In [1]: import numpy as np

In [2]: import numpy.linalg as la

In [3]: np.set_printoptions(precision=2, suppress=True, linewidth=140)

In [4]: m1 = np.array([[0, -1, 1, -1, 1, 2],
   ...:     [0, 0, -1, -2, 2, 1],
   ...:     [0, 0, 0, 0, 0, -2],
   ...:     [0, 0, 0, 0, -1, 2],
   ...:     [0, 0, 0, 0, 0, 0],
   ...:     [0, 0, 0, 0, 0, 0]])

In [5]: m1
Out[5]: 
array([[ 0, -1,  1, -1,  1,  2],
       [ 0,  0, -1, -2,  2,  1],
       [ 0,  0,  0,  0,  0, -2],
       [ 0,  0,  0,  0, -1,  2],
       [ 0,  0,  0,  0,  0,  0],
       [ 0,  0,  0,  0,  0,  0]])

In [6]: np.abs(np.diag(la.qr(m1)[1])) > 1e-9
Out[6]: array([False, False, False, False, False, False])

In [7]: U, sv, Vt = la.svd(m1)

In [8]: vecs = Vt[:(sv > 1e-8).sum()]

In [9]: rng = np.random.default_rng(9102)

In [10]: x0 = m1[1] + 4 * m1[3] + rng.integers(2) * np.eye(6)[4]

In [11]: x0
Out[11]: array([ 0.,  0., -1., -2., -1.,  9.])

In [12]: la.matrix_rank(np.vstack([m1, x0]))
Out[12]: np.int64(4)

In [13]: print(np.diag(vecs.T @ vecs))
[0.   0.36 0.71 0.93 1.   1.  ]

In [14]: print(np.allclose(vecs.T @ vecs @ x0, x0))
True

In [15]: np.round(vecs.T @ vecs, 2) + 0
Out[15]: 
array([[ 0.  ,  0.  ,  0.  ,  0.  ,  0.  ,  0.  ],
       [ 0.  ,  0.36, -0.43,  0.21,  0.  ,  0.  ],
       [ 0.  , -0.43,  0.71,  0.14,  0.  ,  0.  ],
       [ 0.  ,  0.21,  0.14,  0.93,  0.  ,  0.  ],
       [ 0.  ,  0.  ,  0.  ,  0.  ,  1.  ,  0.  ],
       [ 0.  ,  0.  ,  0.  ,  0.  ,  0.  ,  1.  ]])

In [16]: la.matrix_rank(m1 - m1[0, 0] * np.eye(6))
Out[16]: np.int64(4)

In [17]: np.prod(np.diag(m1)), round(float(la.det(m1)), 2)
Out[17]: (np.int64(0), 0.0)
